% ipython --no-banner

In [1]: import numpy as np

In [2]: import numpy.linalg as la

In [3]: np.set_printoptions(precision=2, suppress=True, linewidth=200, sign=" ")

In [4]: E = np.array([[4, 5, 6, 7, 8], [9, 10, 11, 12, 13], [14, 15, 16, 17, 18]])

In [5]: U, s, Vh = la.svd(E)

In [6]: np.argmax(s[:-1] / (s[1:] + 1e-6)) + 1
Out[6]: np.int64(2)

In [7]: s.round(2) + 0
Out[7]: array([ 45.73,   1.89,   0.  ])

In [8]: out = U[:, :2] @ np.diag(s[:2]) @ Vh[:2]

In [9]: la.matrix_rank(out)
Out[9]: np.int64(2)

In [10]: out
Out[10]: 
array([[  4.,   5.,   6.,   7.,   8.],
       [  9.,  10.,  11.,  12.,  13.],
       [ 14.,  15.,  16.,  17.,  18.]])

In [11]: out - out[0]
Out[11]: 
array([[  0.,   0.,   0.,   0.,   0.],
       [  5.,   5.,   5.,   5.,   5.],
       [ 10.,  10.,  10.,  10.,  10.]])

In [12]: out.sum(axis=0)
Out[12]: array([ 27.,  30.,  33.,  36.,  39.])

In [13]: la.matrix_rank(out)
Out[13]: np.int64(2)

In [14]: rng = np.random.default_rng(489)

In [15]: out = E + rng.integers(-2, 3, (3, 2)) @ rng.integers(-2, 3, (2, 5))

In [16]: out
Out[16]: 
array([[  0,   4,   8,   5,   4],
       [  9,  12,  11,  16,   9],
       [ 16,  17,  15,  21,  17]])

In [17]: out - E
Out[17]: 
array([[-4, -1,  2, -2, -4],
       [ 0,  2,  0,  4, -4],
       [ 2,  2, -1,  4, -1]])

In [18]: t = np.radians(90)

In [19]: Rm = np.eye(5)

In [20]: Rm[1, 1] = Rm[2, 2] = np.cos(t)

In [21]: Rm[1, 2], Rm[2, 1] = -np.sin(t), np.sin(t)

In [22]: Rm.round(2) + 0
Out[22]: 
array([[ 1.,  0.,  0.,  0.,  0.],
       [ 0.,  0., -1.,  0.,  0.],
       [ 0.,  1.,  0.,  0.,  0.],
       [ 0.,  0.,  0.,  1.,  0.],
       [ 0.,  0.,  0.,  0.,  1.]])

In [23]: out = E @ Rm.T

In [24]: np.allclose(E @ E.T, out @ out.T)
Out[24]: True

In [25]: def softmax(z):
    ...:     e = np.exp(z - z.max(axis=-1, keepdims=True))
    ...:     return e / e.sum(axis=-1, keepdims=True)
    ...: 

In [26]: np.round(softmax(10 * E[1]), 2) + 0
Out[26]: array([ 0.,  0.,  0.,  0.,  1.])

In [27]: softmax(E[1])
Out[27]: array([ 0.01,  0.03,  0.09,  0.23,  0.64])

In [28]: softmax(E[1] + 5)
Out[28]: array([ 0.01,  0.03,  0.09,  0.23,  0.64])

In [29]: S = E @ E.T / np.sqrt(5)

In [30]: softmax(S)[1] @ E
Out[30]: array([ 14.,  15.,  16.,  17.,  18.])

In [31]: np.round(softmax(S), 2) + 0
Out[31]: 
array([[ 0.,  0.,  1.],
       [ 0.,  0.,  1.],
       [ 0.,  0.,  1.]])

In [32]: softmax(S).round(6).argmax(axis=1)
Out[32]: array([ 2,  2,  2])

In [33]: out = np.array([[3, 3, 3], [3, 3, 2]])

In [34]: W0 = out.T @ out

In [35]: W0
Out[35]: 
array([[ 18,  18,  15],
       [ 18,  18,  15],
       [ 15,  15,  13]])

In [36]: # looks like rank 2

In [37]: T = np.stack([W0, 5 * W0, W0[::-1]])

In [38]: la.matrix_rank(T.reshape(3, -1))
Out[38]: np.int64(2)

In [39]: T.sum(axis=0)
Out[39]: 
array([[ 123,  123,  103],
       [ 126,  126,  105],
       [ 108,  108,   93]])

In [40]: la.matrix_rank(T)
Out[40]: array([ 2,  2,  2])

In [41]: la.norm(T, axis=(1, 2))
Out[41]: array([  48.63,  243.16,   48.63])

In [42]: np.einsum("bij,cij->bc", T, T)
Out[42]: 
array([[  2365,  11825,   2343],
       [ 11825,  59125,  11715],
       [  2343,  11715,   2365]])

In [43]: (W0 - W0.T) / 2
Out[43]: 
array([[ 0.,  0.,  0.],
       [ 0.,  0.,  0.],
       [ 0.,  0.,  0.]])

In [44]: la.matrix_power(W0, 3)
Out[44]: 
array([[ 42453,  42453,  35745],
       [ 42453,  42453,  35745],
       [ 35745,  35745,  30097]])

In [45]: W0 @ W0
Out[45]: 
array([[ 873,  873,  735],
       [ 873,  873,  735],
       [ 735,  735,  619]])

In [46]: np.allclose(W0, W0.T)
Out[46]: True

In [47]: np.round(la.det(W0), 2)
Out[47]: np.float64(0.0)

In [48]: U, s, Vh = la.svd(W0)

In [49]: s.round(2) + 0
Out[49]: array([ 48.63,   0.37,   0.  ])

In [50]: np.argmax(s[:-1] / (s[1:] + 1e-6)) + 1
Out[50]: np.int64(2)

In [51]: out = U[:, :2] @ np.diag(s[:2]) @ Vh[:2]

In [52]: round(float(la.norm(W0 - out) / la.norm(W0)), 2)
Out[52]: 0.0

In [53]: np.round(la.norm(W0 - out, 2), 2), np.round(s[2], 2)
Out[53]: (np.float64(0.0), np.float64(0.0))

In [54]: la.matrix_rank(W0, rtol=0.05)
Out[54]: np.int64(1)

In [55]: out
Out[55]: 
array([[ 18.,  18.,  15.],
       [ 18.,  18.,  15.],
       [ 15.,  15.,  13.]])

In [56]: la.matrix_rank(out)
Out[56]: np.int64(2)

In [57]: A = np.loadtxt("m.csv", delimiter=",")

In [58]: A
Out[58]: 
array([[  5.,   6.,   7.],
       [  8.,   9.,  10.]])

In [59]: U, s, Vh = la.svd(A)

In [60]: np.argmax(s[:-1] / (s[1:] + 1e-6)) + 1
Out[60]: np.int64(1)

In [61]: out = U[:, :1] @ np.diag(s[:1]) @ Vh[:1]

In [62]: np.round(la.norm(A - out) / la.norm(A), 2)
Out[62]: np.float64(0.02)

In [63]: la.matrix_rank(out)
Out[63]: np.int64(1)

In [64]: out = A / np.sqrt((A ** 2).mean(axis=1, keepdims=True))

In [65]: A - A.mean(axis=1, keepdims=True)
Out[65]: 
array([[-1.,  0.,  1.],
       [-1.,  0.,  1.]])

In [66]: out[0]
Out[66]: array([ 0.83,  0.99,  1.16])

In [67]: out = A + rng.integers(-2, 3, (2, 1)) @ rng.integers(-2, 3, (1, 3))

In [68]: out
Out[68]: 
array([[  7.,   7.,   7.],
       [ 12.,  11.,  10.]])

In [69]: out - A
Out[69]: 
array([[ 2.,  1.,  0.],
       [ 4.,  2.,  0.]])

In [70]: np.round(la.svd(out - A, compute_uv=False), 2) + 0
Out[70]: array([ 5.,  0.])

In [71]: arr = np.diag(np.array([1, -3, 2])) + -2 * np.eye(3, k=1) + -2 * np.eye(3, k=-1)

In [72]: arr
Out[72]: 
array([[ 1., -2.,  0.],
       [-2., -3., -2.],
       [ 0., -2.,  2.]])

In [73]: # symmetric, so the eigenvalues are real

In [74]: vals, vecs = la.eigh(arr)

In [75]: vec = np.array([2, 2, 0])

In [76]: vecs * np.abs(vals) @ vecs.T
Out[76]: 
array([[ 1.98,  0.63,  0.83],
       [ 0.63,  4.07,  0.22],
       [ 0.83,  0.22,  2.7 ]])

In [77]: vec @ arr @ vec
Out[77]: np.float64(-24.0)

In [78]: vecs * np.maximum(vals, 0) @ vecs.T
Out[78]: 
array([[ 1.49, -0.68,  0.41],
       [-0.68,  0.53, -0.89],
       [ 0.41, -0.89,  2.35]])

In [79]: np.abs(arr).sum(axis=1).max(), round(float(np.abs(vals).max()), 2)
Out[79]: (np.float64(7.0), 4.37)

In [80]: (np.sign(vecs[:, -1].round(6)) == np.sign(vecs[0, -1].round(6))).astype(int)
Out[80]: array([ 1,  0,  1])

In [81]: vals, vecs = la.eigh(arr)

In [82]: vals
Out[82]: array([-4.37,  1.37,  3.  ])

In [83]: np.abs(vecs[:, -1]).round(6).argmax()
Out[83]: np.int64(2)

In [84]: (vals > 1e-8).sum(), (vals < -1e-8).sum()
Out[84]: (np.int64(2), np.int64(1))

In [85]: vals.sum(), np.trace(arr)
Out[85]: (np.float64(0.0), np.float64(0.0))

In [86]: np.round(vecs.T @ arr @ vecs, 2) + 0
Out[86]: 
array([[-4.37,  0.  ,  0.  ],
       [ 0.  ,  1.37,  0.  ],
       [ 0.  ,  0.  ,  3.  ]])
